% python3 -q
>>> import numpy as np
>>> from numpy import linalg as LA
>>> np.set_printoptions(precision=3, suppress=True, linewidth=140, floatmode="fixed")
>>> E = np.load("dump.npy")
>>> E
array([[-9.482, -1.047, -2.999],
       [ 1.948, -7.886,  5.832],
       [-4.169, -3.742,  8.284],
       [-1.273, -4.352, -8.913],
       [-9.672,  2.296,  1.088],
       [ 8.824,  3.608, -3.021],
       [ 5.812, -7.957, -1.702],
       [ 4.823,  1.402,  8.647],
       [-6.271,  6.456, -4.358],
       [-4.880, -5.824, -6.501],
       [-7.068, -1.901,  6.814],
       [-4.932,  8.648, -0.939],
       [-7.668, -5.302,  3.618],
       [ 2.757,  7.958, -5.392],
       [-9.734, -2.188,  0.680]])
>>> hat = E @ LA.solve(E.T @ E, E.T)
>>> LA.matrix_rank(np.eye(15) - hat)
np.int64(12)
>>> print(np.round(LA.eigvalsh(hat), 3) + 0)
[0.000 0.000 0.000 0.000 0.000 0.000 0.000 0.000 0.000 0.000 0.000 0.000 1.000 1.000 1.000]
>>> np.allclose(hat @ hat, hat)
True
>>> np.trace(hat)
np.float64(3.0)
>>> print(hat @ E[:, 2])
[-2.999  5.832  8.284 -8.913  1.088 -3.021 -1.702  8.647 -4.358 -6.501  6.814 -0.939  3.618 -5.392  0.680]
>>> u = np.array([-5, -1, -4, -2]) + 0.5
>>> arr = np.eye(4) - 2 * np.outer(u, u) / (u @ u)
>>> arr
array([[-0.157, -0.129, -0.900, -0.386],
       [-0.129,  0.986, -0.100, -0.043],
       [-0.900, -0.100,  0.300, -0.300],
       [-0.386, -0.043, -0.300,  0.871]])
>>> np.round(LA.det(arr), 3)
np.float64(-1.0)
>>> np.allclose(arr @ arr.T, arr.T @ arr)
True
>>> np.trace(arr)
np.float64(2.0)
>>> print(np.sort(np.abs(LA.eigvals(arr))))
[1.000 1.000 1.000 1.000]
